$ python -q
>>> import numpy as np
>>> np.set_printoptions(precision=2, suppress=True, linewidth=140, floatmode="fixed")
>>> rnd = lambda a: np.round(a, 2) + 0
>>> F = np.loadtxt("data.csv", delimiter=",")
>>> F
array([[-5.00,  0.00,  0.00,  0.00,  0.00,  0.00,  0.00],
       [ 0.00,  0.00,  0.00,  0.00,  0.00,  0.00,  0.00],
       [ 0.00,  0.00, -5.00,  0.00,  0.00,  0.00,  0.00],
       [ 0.00,  0.00,  0.00, -4.00,  0.00,  0.00,  0.00],
       [ 0.00,  0.00,  0.00,  0.00,  0.00,  0.00,  0.00],
       [ 0.00,  0.00,  0.00,  0.00,  0.00, -2.00,  0.00],
       [ 0.00,  0.00,  0.00,  0.00,  0.00,  0.00, -2.00]])
>>> rng = np.random.default_rng(11782)
>>> z = rng.permutation(7)
>>> z
array([2, 5, 0, 6, 4, 3, 1])
>>> B = F[z][:, z]
>>> np.allclose(B, F)
False
>>> rnd(np.sort(np.abs(np.linalg.eigvals(B))))
array([0.00, 0.00, 2.00, 2.00, 4.00, 5.00, 5.00])
>>> B
array([[-5.00,  0.00,  0.00,  0.00,  0.00,  0.00,  0.00],
       [ 0.00, -2.00,  0.00,  0.00,  0.00,  0.00,  0.00],
       [ 0.00,  0.00, -5.00,  0.00,  0.00,  0.00,  0.00],
       [ 0.00,  0.00,  0.00, -2.00,  0.00,  0.00,  0.00],
       [ 0.00,  0.00,  0.00,  0.00,  0.00,  0.00,  0.00],
       [ 0.00,  0.00,  0.00,  0.00,  0.00, -4.00,  0.00],
       [ 0.00,  0.00,  0.00,  0.00,  0.00,  0.00,  0.00]])
>>> [int(np.linalg.matrix_rank(np.linalg.matrix_power(F, p))) for p in range(1, 8)]
[5, 5, 5, 5, 5, 5, 5]
>>> try:
...     np.linalg.inv(F)
... except np.linalg.LinAlgError as e:
...     print(repr(e))
... 
LinAlgError('Singular matrix')
>>> F @ F
array([[25.00,  0.00,  0.00,  0.00,  0.00,  0.00,  0.00],
       [ 0.00,  0.00,  0.00,  0.00,  0.00,  0.00,  0.00],
       [ 0.00,  0.00, 25.00,  0.00,  0.00,  0.00,  0.00],
       [ 0.00,  0.00,  0.00, 16.00,  0.00,  0.00,  0.00],
       [ 0.00,  0.00,  0.00,  0.00,  0.00,  0.00,  0.00],
       [ 0.00,  0.00,  0.00,  0.00,  0.00,  4.00,  0.00],
       [ 0.00,  0.00,  0.00,  0.00,  0.00,  0.00,  4.00]])
>>> np.prod(np.diag(F)), rnd(np.linalg.det(F))
(np.float64(-0.0), np.float64(0.0))
>>> w, vecs = np.linalg.eigh(F)
>>> vecs.T @ F @ vecs
array([[-5.00,  0.00,  0.00,  0.00,  0.00,  0.00,  0.00],
       [ 0.00, -5.00,  0.00,  0.00,  0.00,  0.00,  0.00],
       [ 0.00,  0.00, -4.00,  0.00,  0.00,  0.00,  0.00],
       [ 0.00,  0.00,  0.00, -2.00,  0.00,  0.00,  0.00],
       [ 0.00,  0.00,  0.00,  0.00, -2.00,  0.00,  0.00],
       [ 0.00,  0.00,  0.00,  0.00,  0.00,  0.00,  0.00],
       [ 0.00,  0.00,  0.00,  0.00,  0.00,  0.00,  0.00]])
>>> np.unique(w.round(6) + 0, return_counts=True)[1]
array([2, 1, 2, 2])
>>> vecs.T @ vecs
array([[1.00, 0.00, 0.00, 0.00, 0.00, 0.00, 0.00],
       [0.00, 1.00, 0.00, 0.00, 0.00, 0.00, 0.00],
       [0.00, 0.00, 1.00, 0.00, 0.00, 0.00, 0.00],
       [0.00, 0.00, 0.00, 1.00, 0.00, 0.00, 0.00],
       [0.00, 0.00, 0.00, 0.00, 1.00, 0.00, 0.00],
       [0.00, 0.00, 0.00, 0.00, 0.00, 1.00, 0.00],
       [0.00, 0.00, 0.00, 0.00, 0.00, 0.00, 1.00]])
>>> (w > 1e-8).sum(), (w < -1e-8).sum()
(np.int64(0), np.int64(5))
>>> vecs @ np.diag(w) @ vecs.T
array([[-5.00,  0.00,  0.00,  0.00,  0.00,  0.00,  0.00],
       [ 0.00,  0.00,  0.00,  0.00,  0.00,  0.00,  0.00],
       [ 0.00,  0.00, -5.00,  0.00,  0.00,  0.00,  0.00],
       [ 0.00,  0.00,  0.00, -4.00,  0.00,  0.00,  0.00],
       [ 0.00,  0.00,  0.00,  0.00,  0.00,  0.00,  0.00],
       [ 0.00,  0.00,  0.00,  0.00,  0.00, -2.00,  0.00],
       [ 0.00,  0.00,  0.00,  0.00,  0.00,  0.00, -2.00]])
>>> w
array([-5.00, -5.00, -4.00, -2.00, -2.00,  0.00,  0.00])
>>> mat = np.load("sample2.npy")
>>> mat
array([[1, 0, 0, 0],
       [0, 1, 0, 0],
       [3, 2, 1, 0],
       [4, 0, 2, 1]])
>>> # triangular: eigenvalues sit on the diagonal
>>> B = np.linalg.inv(mat)
>>> rnd(np.linalg.cond(mat))
np.float64(34.95)
>>> (np.abs(B) > 1e-9).astype(int)
array([[1, 0, 0, 0],
       [0, 1, 0, 0],
       [1, 1, 1, 0],
       [1, 1, 1, 1]])
>>> B
array([[ 1.00,  0.00,  0.00,  0.00],
       [ 0.00,  1.00,  0.00,  0.00],
       [-3.00, -2.00,  1.00, -0.00],
       [ 2.00,  4.00, -2.00,  1.00]])
>>> rnd(np.linalg.det(mat) * B)
array([[ 1.00,  0.00,  0.00,  0.00],
       [ 0.00,  1.00,  0.00,  0.00],
       [-3.00, -2.00,  1.00,  0.00],
       [ 2.00,  4.00, -2.00,  1.00]])
>>> rnd(np.linalg.inv(B))
array([[1.00, 0.00, 0.00, 0.00],
       [0.00, 1.00, 0.00, 0.00],
       [3.00, 2.00, 1.00, 0.00],
       [4.00, 0.00, 2.00, 1.00]])
>>> rnd(np.linalg.slogdet(mat)[0])
np.float64(1.0)
>>> np.allclose(B, mat.T)
False
>>> rnd(np.linalg.det(2 * mat)), rnd(np.linalg.det(mat))
(np.float64(16.0), np.float64(1.0))
>>> rnd(np.linalg.eigvals(mat))
array([1.00, 1.00, 1.00, 1.00])
>>> np.einsum("ij,ji->", mat, mat)
np.int64(4)
>>> rnd(np.linalg.eigvals(mat).sum().real)
np.float64(4.0)
>>> rnd(np.linalg.norm(mat))
np.float64(6.08)
>>> np.abs(mat).max()
np.int64(4)
>>> np.unravel_index(np.abs(mat).argmax(), mat.shape)
(np.int64(3), np.int64(0))
>>> np.linalg.matrix_rank(mat)
np.int64(4)
>>> P = np.triu(np.array([[3, -4, -1, 0], [-2, 3, -2, -3], [4, -5, -3, 4], [-1, -1, 2, -2]]), 1) + np.eye(4)
>>> B = P @ mat @ np.linalg.inv(P)
>>> P @ mat - mat @ P
array([[ -3.00,  -2.00,   0.00,   0.00],
       [-18.00,  -4.00,  -6.00,   0.00],
       [ 16.00,  12.00,  15.00,   6.00],
       [  0.00,  16.00,   4.00,  -8.00]])
>>> np.trace(B), np.trace(mat)
(np.float64(4.0), np.int64(4))
>>> rnd(np.linalg.det(B))
np.float64(1.0)
>>> B = np.array([[-1, -3], [1, -2]])
>>> W2 = np.kron(B, mat)
>>> np.linalg.matrix_rank(W2)
np.int64(8)
>>> rnd(np.linalg.norm(W2, 2)), rnd(np.linalg.norm(B, 2) * np.linalg.norm(mat, 2))
(np.float64(20.71), np.float64(20.71))
>>> X = np.loadtxt("out3.csv", delimiter=",")
>>> X
array([[ 7.00,  6.00,  0.00],
       [ 5.00,  8.00,  0.00],
       [11.00,  2.00,  0.00],
       [ 3.00, 10.00,  0.00],
       [ 3.00, 10.00,  0.00],
       [ 5.00,  8.00,  0.00],
       [ 5.00,  8.00,  0.00],
       [ 7.00,  6.00,  0.00],
       [ 3.00, 10.00,  0.00],
       [11.00,  2.00,  0.00],
       [ 9.00,  4.00,  0.00],
       [ 5.00,  8.00,  0.00],
       [ 7.00,  6.00,  0.00],
       [11.00,  2.00,  0.00],
       [11.00,  2.00,  0.00],
       [ 3.00, 10.00,  0.00],
       [ 3.00, 10.00,  0.00],
       [ 5.00,  8.00,  0.00],
       [ 5.00,  8.00,  0.00],
       [ 9.00,  4.00,  0.00],
       [11.00,  2.00,  0.00],
       [ 7.00,  6.00,  0.00],
       [ 3.00, 10.00,  0.00],
       [ 7.00,  6.00,  0.00],
       [ 9.00,  4.00,  0.00],
       [ 9.00,  4.00,  0.00],
       [ 5.00,  8.00,  0.00],
       [ 9.00,  4.00,  0.00],
       [ 5.00,  8.00,  0.00],
       [ 3.00, 10.00,  0.00],
       [ 7.00,  6.00,  0.00],
       [ 3.00, 10.00,  0.00],
       [ 7.00,  6.00,  0.00],
       [ 9.00,  4.00,  0.00],
       [ 3.00, 10.00,  0.00],
       [ 3.00, 10.00,  0.00]])
>>> Uu, s, Vh = np.linalg.svd(X)
>>> vecs = Vh[:(s > 1e-8).sum()]
>>> x0 = X[32] + -1 * X[15] + rng.integers(2) * np.eye(3)[1]
>>> x0
array([ 4.00, -3.00,  0.00])
>>> rnd(np.linalg.norm(x0 - vecs.T @ vecs @ x0))
np.float64(0.0)
>>> rnd(vecs.T @ vecs)
array([[1.00, 0.00, 0.00],
       [0.00, 1.00, 0.00],
       [0.00, 0.00, 0.00]])
>>> def softmax(z):
...     e = np.exp(z - z.max(axis=-1, keepdims=True))
...     return e / e.sum(axis=-1, keepdims=True)
... 
>>> rnd(softmax(X[10] + -1))
array([0.99, 0.01, 0.00])
>>> S = X @ X.T / np.sqrt(3)
>>> softmax(S).round(6).argmax(axis=1)
array([2, 3, 2, 3, 3, 3, 3, 2, 3, 2, 2, 3, 2, 2, 2, 3, 3, 3, 3, 2, 2, 2, 3, 2, 2, 2, 3, 2, 3, 3, 2, 3, 2, 2, 3, 3])
>>> rnd(softmax(S)[10] @ X)
array([10.99,  2.01,  0.00])
>>> Uu, s, Vh = np.linalg.svd(X)
>>> np.argmax(s[:-1] / (s[1:] + 1e-6)) + 1
np.int64(2)
>>> rnd(s)
array([55.18, 23.65,  0.00])
>>> B = Uu[:, :2] @ np.diag(s[:2]) @ Vh[:2]
>>> rnd(B)
array([[ 7.00,  6.00,  0.00],
       [ 5.00,  8.00,  0.00],
       [11.00,  2.00,  0.00],
       [ 3.00, 10.00,  0.00],
       [ 3.00, 10.00,  0.00],
       [ 5.00,  8.00,  0.00],
       [ 5.00,  8.00,  0.00],
       [ 7.00,  6.00,  0.00],
       [ 3.00, 10.00,  0.00],
       [11.00,  2.00,  0.00],
       [ 9.00,  4.00,  0.00],
       [ 5.00,  8.00,  0.00],
       [ 7.00,  6.00,  0.00],
       [11.00,  2.00,  0.00],
       [11.00,  2.00,  0.00],
       [ 3.00, 10.00,  0.00],
       [ 3.00, 10.00,  0.00],
       [ 5.00,  8.00,  0.00],
       [ 5.00,  8.00,  0.00],
       [ 9.00,  4.00,  0.00],
       [11.00,  2.00,  0.00],
       [ 7.00,  6.00,  0.00],
       [ 3.00, 10.00,  0.00],
       [ 7.00,  6.00,  0.00],
       [ 9.00,  4.00,  0.00],
       [ 9.00,  4.00,  0.00],
       [ 5.00,  8.00,  0.00],
       [ 9.00,  4.00,  0.00],
       [ 5.00,  8.00,  0.00],
       [ 3.00, 10.00,  0.00],
       [ 7.00,  6.00,  0.00],
       [ 3.00, 10.00,  0.00],
       [ 7.00,  6.00,  0.00],
       [ 9.00,  4.00,  0.00],
       [ 3.00, 10.00,  0.00],
       [ 3.00, 10.00,  0.00]])
>>> np.linalg.matrix_rank(B)
np.int64(2)
